$ python3 -q
>>> import numpy as np
>>> np.set_printoptions(suppress=True, linewidth=140)
>>> M = np.load("out6.npy")
>>> M
array([[ 3,  3,  3,  3],
       [ 3,  6,  6,  6],
       [ 3,  6,  9,  9],
       [ 3,  6,  9, 12]])
>>> # symmetric, so the eigenvalues are real
>>> np.allclose(M, M.T)
True
>>> M.inv()
Traceback (most recent call last):
  File "<python-input-6>", line 1, in <module>
    M.inv()
    ^^^^^
AttributeError: 'numpy.ndarray' object has no attribute 'inv'
>>> assert M == M.T
Traceback (most recent call last):
  File "<python-input-7>", line 1, in <module>
    assert M == M.T
           ^^^^^^^^
ValueError: The truth value of an array with more than one element is ambiguous. Use a.any() or a.all()
>>> np.round(np.linalg.det(M), 1)
np.float64(81.0)
>>> print((M + M.T) / 2)
[[ 3.  3.  3.  3.]
 [ 3.  6.  6.  6.]
 [ 3.  6.  9.  9.]
 [ 3.  6.  9. 12.]]
>>> rng = np.random.default_rng(204)
>>> z = rng.permutation(4)
>>> out = M[:, z] * rng.choice([-1, 1], 4)
>>> out
array([[ 3,  3, -3, -3],
       [ 6,  6, -6, -3],
       [ 9,  9, -6, -3],
       [ 9, 12, -6, -3]])
>>> left, _, Vt = np.linalg.svd(M.T @ out)
>>> print(np.round(np.linalg.lstsq(M, out)[0], 1) + 0)
[[ 0.  0.  0. -1.]
 [ 0.  0. -1.  0.]
 [ 1.  0.  0.  0.]
 [ 0.  1.  0.  0.]]
>>> z
array([2, 3, 1, 0])
>>> feats = np.load("x.npy")
>>> feats
array([[ 0.3, -2.5, -2.9, -2.4],
       [ 0.2, -0.1,  0.1, -0.7],
       [ 0.3, -1.4, -1. , -1.1],
       [ 0.1, -2. , -1.7, -0.9],
       [ 0.2, -1. , -1.5, -1.7],
       [-0.5,  0.7, -0.2,  0. ],
       [-0.4,  0.1,  0.9,  0.2],
       [ 0. , -0.6, -0.5, -0.2],
       [ 0.5,  0.9,  0.6,  0.3],
       [ 0.1,  0. , -0.3, -0.7],
       [-0.3, -0.1, -0.9, -0.1],
       [-0.1, -0.5, -1.8, -1.6],
       [ 0.1, -2.6, -2.6, -2.5],
       [ 0.6, -1.2, -1.6, -1.5],
       [-0.7,  1.1,  1.1,  0.8],
       [-0.4,  0.1,  0.6,  0.3],
       [-0.4, -0.3, -0.2, -0.3],
       [ 0.3, -2. , -1.7, -2.1],
       [ 0.3, -1.1, -1. , -0.5]])
>>> T = np.stack([feats, -1 * feats, feats[::-1]])
>>> np.round(np.linalg.norm(T, axis=(1, 2)), 1)
array([9.8, 9.8, 9.8])
>>> np.round(np.einsum("bij,cij->bc", T, T), 1)
array([[ 95.6, -95.6,   1.2],
       [-95.6,  95.6,  -1.2],
       [  1.2,  -1.2,  95.6]])
>>> Xs = feats - feats.mean(axis=1)
Traceback (most recent call last):
  File "<python-input-22>", line 1, in <module>
    Xs = feats - feats.mean(axis=1)
         ~~~~~~^~~~~~~~~~~~~~~~~~~~
ValueError: operands could not be broadcast together with shapes (19,4) (19,) 
>>> Xs = feats - feats.mean(axis=0)
>>> left, sv, Vt = np.linalg.svd(Xs, full_matrices=False)
>>> np.abs(left[:, 0]).argmax()
np.int64(0)
>>> print(round(float((sv ** 2).sum() ** 2 / (sv ** 4).sum()), 1))
1.2
>>> sv.round(1)
array([7.7, 1.7, 1.4, 1.1])
>>> print(np.searchsorted(np.cumsum(sv ** 2) / (sv ** 2).sum(), 0.9) + 1)
1
>>> x0 = np.array([2, 2, 3, 3])
>>> target = feats @ x0
>>> np.round(np.linalg.solve(feats.T @ feats, feats.T @ target), 1)
array([2., 2., 3., 3.])
>>> target = target + 0.1 * rng.normal(size=19)
>>> print(target.round(1))
[-20.4  -1.7  -8.5 -11.8 -11.2  -0.3   2.6  -3.3   5.6  -2.8  -3.6 -11.3 -20.4 -10.5   6.4   2.3  -3.  -14.7  -6.2]
>>> coef, *_ = np.linalg.lstsq(feats, target)
>>> [round(float(np.linalg.norm(np.linalg.solve(feats.T @ feats + lam * np.eye(4), feats.T @ target))), 2) for lam in (0, 1, 10, 100)]
[5.13, 4.71, 4.03, 2.1]
>>> round(float(np.linalg.norm(target - feats @ coef)), 1)
0.4
>>> mat = np.loadtxt("test14.csv", delimiter=",")
>>> print(mat.round(1) + 0)
[[ 1.  -0.1  0.   0.   0. ]
 [-0.1  0.5  0.4 -0.2  0.2]
 [ 0.   0.4  0.7  0.2 -0.2]
 [ 0.  -0.2  0.2  0.9  0.1]
 [ 0.   0.2 -0.2  0.1  0.9]]
>>> vals, V = np.linalg.eigh(mat)
>>> np.round(V @ np.diag(vals) @ V.T, 1) + 0
array([[ 1. , -0.1,  0. ,  0. ,  0. ],
       [-0.1,  0.5,  0.4, -0.2,  0.2],
       [ 0. ,  0.4,  0.7,  0.2, -0.2],
       [ 0. , -0.2,  0.2,  0.9,  0.1],
       [ 0. ,  0.2, -0.2,  0.1,  0.9]])
>>> np.round(V.T @ mat @ V, 1) + 0
array([[0., 0., 0., 0., 0.],
       [0., 1., 0., 0., 0.],
       [0., 0., 1., 0., 0.],
       [0., 0., 0., 1., 0.],
       [0., 0., 0., 0., 1.]])
>>> np.round(V.T @ V, 1) + 0
array([[1., 0., 0., 0., 0.],
       [0., 1., 0., 0., 0.],
       [0., 0., 1., 0., 0.],
       [0., 0., 0., 1., 0.],
       [0., 0., 0., 0., 1.]])
>>> np.unique(vals.round(6) + 0, return_counts=True)[1]
array([1, 4])
>>> round(float(vals.sum()), 1), np.trace(mat)
(4.0, np.float64(4.0))
>>> np.round(np.linalg.svd(mat, compute_uv=False), 1) + 0
array([1., 1., 1., 1., 0.])
>>> data = np.array([[-2.2, 0.2, -0.7],
...     [-8.0, 14.0, 5.0],
...     [0.1, 1.8, -0.4],
...     [0.4, 0.6, -0.8],
...     [0.3, 0.5, 0.5],
...     [-1.0, -1.6, 0.4],
...     [-1.2, -0.7, 0.1],
...     [-0.9, 0.3, -0.3],
...     [-0.3, -1.5, -0.3],
...     [0.0, 1.4, -0.5],
...     [0.5, -0.9, -1.0],
...     [-0.5, 0.5, 0.4],
...     [-0.2, -0.8, -1.4],
...     [-1.2, -1.0, 1.4],
...     [-0.1, 1.1, 0.0],
...     [-0.9, 0.2, -0.7],
...     [0.1, 0.2, 0.6],
...     [1.4, 0.0, -0.8],
...     [1.3, -0.3, -0.3]])
>>> out = np.c_[data[:, :2] @ np.array([[7, -9], [7, -4]]), np.array([5, 3, -5, 4, 4, -5, -2, 3, 1, 3, 2, -4, 2, -1, -4, 4, 5, -4, -3])]
>>> print(out.round(1))
[[-14.   19.    5. ]
 [ 42.   16.    3. ]
 [ 13.3  -8.1  -5. ]
 [  7.   -6.    4. ]
 [  5.6  -4.7   4. ]
 [-18.2  15.4  -5. ]
 [-13.3  13.6  -2. ]
 [ -4.2   6.9   3. ]
 [-12.6   8.7   1. ]
 [  9.8  -5.6   3. ]
 [ -2.8  -0.9   2. ]
 [  0.    2.5  -4. ]
 [ -7.    5.    2. ]
 [-15.4  14.8  -1. ]
 [  7.   -3.5  -4. ]
 [ -4.9   7.3   4. ]
 [  2.1  -1.7   5. ]
 [  9.8 -12.6  -4. ]
 [  7.  -10.5  -3. ]]
>>> np.linalg.matrix_rank(np.c_[data, out])
np.int64(4)
>>> np.linalg.matrix_rank(out)
np.int64(3)
>>> np.abs(data).max()
np.float64(14.0)
>>> np.round(data.sum(axis=1), 1)
array([-2.7, 11. ,  1.5,  0.2,  1.3, -2.2, -1.8, -0.9, -2.1,  0.9, -1.4,  0.4, -2.4, -0.8,  1. , -1.4,  0.9,  0.6,  0.7])
>>> print(np.count_nonzero(data))
54
>>> data[19]
Traceback (most recent call last):
  File "<python-input-54>", line 1, in <module>
    data[19]
    ~~~~^^^^
IndexError: index 19 is out of bounds for axis 0 with size 19
>>> data[:, 3]
Traceback (most recent call last):
  File "<python-input-55>", line 1, in <module>
    data[:, 3]
    ~~~~^^^^^^
IndexError: index 3 is out of bounds for axis 1 with size 3
>>> data.shape
(19, 3)
>>> np.round(data.mean(axis=0), 1)
array([-0.7,  0.7,  0.1])
>>> z = rng.permutation(5)
>>> z
array([2, 3, 0, 4, 1])
>>> out = mat[z][:, z]
>>> round(np.trace(out), 1)
np.float64(4.0)
>>> round(np.linalg.det(out), 1), round(float(np.linalg.det(mat[z])), 1)
(np.float64(0.0), -0.0)
>>> np.round(np.diag(out), 1)
array([0.7, 0.9, 1. , 0.9, 0.5])
>>> np.round(np.sort(np.abs(np.linalg.eigvals(out))), 1) + 0
array([0., 1., 1., 1., 1.])
>>> z = data[:, 2] > np.median(data[:, 2])
>>> r0 = data[z].mean(axis=0) - data[~z].mean(axis=0)
>>> ((data - data.mean(axis=0)) @ r0 > 0).astype(int)
array([1, 1, 0, 0, 0, 0, 0, 0, 0, 0, 0, 1, 0, 1, 0, 0, 0, 0, 0])
>>> np.round((((data - data.mean(axis=0)) @ r0 > 0) == z).mean(), 1)
np.float64(0.7)
>>> r0.round(1)
array([-1.4,  1.5,  1.7])
>>> np.round(np.linalg.matrix_power(mat, 4), 1) + 0
array([[ 1. , -0.1,  0. ,  0. ,  0. ],
       [-0.1,  0.5,  0.4, -0.2,  0.2],
       [ 0. ,  0.4,  0.7,  0.2, -0.2],
       [ 0. , -0.2,  0.2,  0.9,  0.1],
       [ 0. ,  0.2, -0.2,  0.1,  0.9]])
>>> np.trace(mat)
np.float64(4.0)
>>> J = np.load("m.npy")
>>> J
array([[ 6,  6,  5],
       [ 0,  4, -4],
       [-8, -3,  7]])
>>> Xs = (feats - feats.mean(axis=0)) / feats.std(axis=0)
>>> np.round(Xs.std(axis=0), 1)
array([1., 1., 1., 1.])
>>> coef = np.linalg.lstsq(np.delete(Xs, 3, axis=1), Xs[:, 3])[0]
>>> np.abs(coef).argmax()
np.int64(2)
>>> np.round(1 - np.var(Xs[:, 3] - np.delete(Xs, 3, axis=1) @ coef), 1)
np.float64(0.9)
>>> W0 = np.array([[-2, -3, -1], [-2, 0, 1], [3, -3, 1]])
>>> W0[:, 1] = 3 * W0[:, 2]
>>> print(W0)
[[-2 -3 -1]
 [-2  3  1]
 [ 3  3  1]]
>>> # looks like rank 2
>>> np.count_nonzero(W0)
np.int64(9)
>>> np.round(np.linalg.svd(W0, compute_uv=False), 1) + 0
array([5.9, 3.5, 0. ])
>>> print(W0 - W0[0])
[[0 0 0]
 [0 6 2]
 [5 6 2]]
>>> W0[3]
Traceback (most recent call last):
  File "<python-input-86>", line 1, in <module>
    W0[3]
    ~~^^^
IndexError: index 3 is out of bounds for axis 0 with size 3
>>> out = np.array([[-6, 9, 3, 2], [2, 7, -2, 7], [-1, -4, 8, 4]])
>>> m1 = out.T @ out
>>> m1
array([[ 41, -36, -30,  -2],
       [-36, 146, -19,  51],
       [-30, -19,  77,  24],
       [ -2,  51,  24,  69]])
>>> z = rng.permutation(3)
>>> out = J[:, z] * rng.choice([-1, 1], 3)
>>> out
array([[-6,  5,  6],
       [-4, -4,  0],
       [ 3,  7, -8]])
>>> left, _, Vt = np.linalg.svd(J.T @ out)
>>> print(np.round(left @ Vt, 1) + 0)
[[ 0.  0.  1.]
 [-1.  0.  0.]
 [ 0.  1.  0.]]
>>> np.round(np.linalg.lstsq(J, out)[0], 1) + 0
array([[ 0.,  0.,  1.],
       [-1.,  0.,  0.],
       [ 0.,  1.,  0.]])
>>> x0 = np.array([-4, 2, -2, 0])
>>> target = M @ x0
>>> coef, lr = np.zeros(4), 1 / np.linalg.norm(M, 2) ** 2
>>> for i in range(4):
...     coef -= lr * M.T @ (M @ coef - target)
...     if i % 1 == 0: print(i, round(np.linalg.norm(M @ coef - target), 1))
... 
0 5.5
1 5.5
2 5.4
3 5.4
>>> coef.round(1)
array([-0.3, -0.5, -0.7, -0.8])
>>> round(np.linalg.cond(M), 1)
np.float64(29.3)
>>> K = np.array([[3, 3, 1, 1], [0, 0, 1, 1], [1, 1, 3, 2], [0, 1, 1, 1], [2, 0, 3, 3]])
>>> proj = K @ np.linalg.solve(K.T @ K, K.T)
>>> print(np.round(proj @ K[:, 2], 1))
[1. 1. 3. 1. 3.]
>>> round(float(np.trace(proj)), 1)
4.0
>>> np.allclose(proj @ proj, proj)
True
>>> z = rng.permutation(4)
>>> out = K[:, z] * rng.choice([-1, 1], 4)
>>> out
array([[ 1,  1, -3,  3],
       [ 1,  1,  0,  0],
       [ 2,  3, -1,  1],
       [ 1,  1,  0,  1],
       [ 3,  3, -2,  0]])
>>> left, _, Vt = np.linalg.svd(K.T @ out)
>>> np.round(np.linalg.lstsq(K, out)[0], 1) + 0
array([[ 0.,  0., -1.,  0.],
       [ 0.,  0.,  0.,  1.],
       [ 0.,  1.,  0.,  0.],
       [ 1.,  0.,  0.,  0.]])
>>> z
array([3, 2, 0, 1])
>>> O, Rm = np.linalg.qr(out)
>>> np.allclose(Rm.T @ Rm, out.T @ out)
True
>>> print(round(abs(Rm[0, 0]), 1), round(np.linalg.norm(out[:, 0]), 1))
4.0 4.0
>>> O.shape, Rm.shape
((5, 4), (4, 4))
>>> np.round(O.T @ O, 1) + 0
array([[1., 0., 0., 0.],
       [0., 1., 0., 0.],
       [0., 0., 1., 0.],
       [0., 0., 0., 1.]])
